% python3 -q
>>> import numpy as np
>>> np.set_printoptions(suppress=True, linewidth=120)
>>> M = np.loadtxt("layer3.csv", delimiter=",")
>>> M
array([[  9.83,   4.62,  13.52,   6.21,  -5.11],
       [ -6.56,  -8.51,   2.58,  -2.44,  -9.35],
       [ -0.68,   0.55,   1.63,   0.39,  -3.29],
       [ -8.3 ,  -3.07,   1.77,   4.96,   3.4 ],
       [ -7.88, -10.98,  -2.96, -12.17,   6.49],
       [ 10.4 ,   5.41,   8.02,   3.74,  -6.6 ],
       [ -2.83,  -4.52,  -1.3 ,  -2.7 ,   1.95],
       [  3.13,  -1.86,   1.61,   0.94,  -4.09],
       [  9.85,   7.44,  -6.92,   4.69,  -5.3 ],
       [ -3.4 ,   0.17,   3.09,   3.3 ,  -3.14],
       [  1.27,  -4.92,   6.47,  -5.33,  -8.11],
       [ -0.39, -11.23,   5.06,   1.39, -13.49],
       [  2.98,  -1.02,  -2.19,   2.2 ,  -2.96],
       [  0.29,   0.24,  -7.73,   3.87,   5.46],
       [ -5.23,   1.52,  -2.37, -10.  ,   3.92],
       [  3.81,  -4.81,   1.99,  -0.08, -10.18],
       [  3.98,   5.91,   2.05,  -2.21,   4.02],
       [  0.03,   0.16,   3.13,  -7.74,  -1.74],
       [ -4.03,  -6.25,  13.12,  -2.44,  -6.86],
       [  6.1 ,  -4.42,   5.01,   9.29, -11.68],
       [  5.47,  -0.71,   1.09,   7.6 ,  -4.67],
       [ -4.84,  -0.45, -11.09,  -1.5 ,  11.16],
       [  2.  ,  -0.63,   2.9 ,   4.63,   0.13],
       [ -7.45,   0.15,  -4.41,  -0.08,   6.06],
       [ -0.52,  -4.22,  10.16, -14.82, -11.47],
       [ -3.23,  -1.04,  -7.58,   0.25,   4.52],
       [  3.31,   7.21,   4.23,   5.78,   1.73],
       [  0.81,  -1.  ,   4.06,   3.89,  -4.18],
       [ -1.44,  -3.75,   1.58,  -0.61,   1.33],
       [  7.25,   5.38,  -2.09,   8.58,   1.7 ]])
>>> Y = np.c_[M[:, :4] @ np.array([[3, 7, 3, 1], [-8, -9, 2, -9], [8, 2, -1, 2], [5, 4, 8, -8]]), np.array([1, -1, 2, 2, 2, 1, 0, 1, 1, 1, 2, 1, 1, -3, -1, -2, 0, 1, 1, 2, -2, 3, -2, 2, 0, 0, -3, -1, 0, 1])]
>>> Y.round(2)
array([[ 131.74,   79.11,   74.89,  -54.39,    1.  ],
       [  56.84,   26.07,  -58.8 ,   94.71,   -1.  ],
       [   8.55,   -4.89,    0.55,   -5.49,    2.  ],
       [  38.62,   -7.09,    6.87,  -16.81,    2.  ],
       [ -20.33,  -10.94, -140.  ,  182.38,    2.  ],
       [  70.78,   55.11,   63.92,  -52.17,    1.  ],
       [   3.77,    7.47,  -37.83,   56.85,    0.  ],
       [  41.85,   45.63,   11.58,   15.57,    1.  ],
       [ -61.88,    6.91,   88.87, -108.47,    1.  ],
       [  29.66,   -5.95,   13.45,  -25.15,    1.  ],
       [  68.28,   44.79,  -55.14,  101.13,    2.  ],
       [ 136.1 ,  114.02,  -17.57,   99.68,    1.  ],
       [  10.58,   34.46,   26.69,   -9.82,    1.  ],
       [ -43.54,   -0.11,   40.04,  -48.29,   -3.  ],
       [ -96.81,  -95.03,  -90.28,   56.35,   -1.  ],
       [  65.43,   73.62,   -0.82,   51.72,   -2.  ],
       [ -29.99,  -30.07,    4.03,  -27.43,    0.  ],
       [ -14.85,  -25.93,  -64.64,   66.77,    1.  ],
       [ 130.67,   44.52,  -57.23,   97.98,    1.  ],
       [ 140.19,  129.66,   78.77,  -18.42,    2.  ],
       [  68.81,   77.26,   74.7 ,  -46.76,   -2.  ],
       [-107.14,  -58.01,  -16.33,  -10.97,    3.  ],
       [  57.39,   43.99,   38.88,  -23.57,   -2.  ],
       [ -59.23,  -62.64,  -18.28,  -16.98,    2.  ],
       [  39.38,   -4.62, -138.72,  176.34,    0.  ],
       [ -60.76,  -27.41,   -2.19,  -11.03,    0.  ],
       [  14.99,  -10.14,   66.36,  -99.36,   -3.  ],
       [  62.36,   38.35,   27.49,  -13.19,   -1.  ],
       [  35.27,   24.39,  -18.28,   40.35,    0.  ],
       [   4.89,   32.47,  103.24, -113.99,    1.  ]])
>>> np.round(np.linalg.lstsq(M, Y[:, 0])[0], 2) + 0
array([ 3., -8.,  8.,  5.,  0.])
>>> np.linalg.matrix_rank(np.c_[M, Y])
np.int64(6)
>>> np.linalg.matrix_rank(Y)
np.int64(5)
>>> np.round(np.linalg.norm(np.linalg.qr(M)[0].T @ Y, axis=0) ** 2 / ((Y ** 2).sum(axis=0) + 1e-12), 2)
array([1.  , 1.  , 1.  , 1.  , 0.04])
>>> Uu, sigma, vt = np.linalg.svd(M, full_matrices=False)
>>> np.round(Uu.T @ Uu, 2) + 0
array([[1., 0., 0., 0., 0.],
       [0., 1., 0., 0., 0.],
       [0., 0., 1., 0., 0.],
       [0., 0., 0., 1., 0.],
       [0., 0., 0., 0., 1.]])
>>> round(np.sqrt((sigma ** 2).sum()), 2), round(np.linalg.norm(M), 2)
(np.float64(69.46), np.float64(69.46))
>>> sigma.round(2)
array([46.7 , 40.36, 23.55, 18.91, 10.15])
>>> np.round(Uu.T @ M @ vt.T, 2) + 0
array([[46.7 ,  0.  ,  0.  ,  0.  ,  0.  ],
       [ 0.  , 40.36,  0.  ,  0.  ,  0.  ],
       [ 0.  ,  0.  , 23.55,  0.  ,  0.  ],
       [ 0.  ,  0.  ,  0.  , 18.91,  0.  ],
       [ 0.  ,  0.  ,  0.  ,  0.  , 10.15]])
>>> np.round(vt @ vt.T, 2) + 0
array([[1., 0., 0., 0., 0.],
       [0., 1., 0., 0., 0.],
       [0., 0., 1., 0., 0.],
       [0., 0., 0., 1., 0.],
       [0., 0., 0., 0., 1.]])
>>> np.allclose(Uu * sigma @ vt, M)
True
>>> np.round(np.abs(vt[0]), 2)
array([0.36, 0.08, 0.58, 0.18, 0.7 ])
>>> (sigma > 1e-8).sum()
np.int64(5)
>>> D = np.linalg.norm(M[:, None] - M[None], axis=-1)
>>> D.mean(axis=1).argmax()
np.int64(4)
>>> np.flatnonzero(D[24] < D.mean() / 2)
array([24])
>>> np.linalg.matrix_rank(D ** 2)
np.int64(7)
>>> D[24].round(6).argsort(kind="stable")[:4]
array([24, 10, 18, 17])
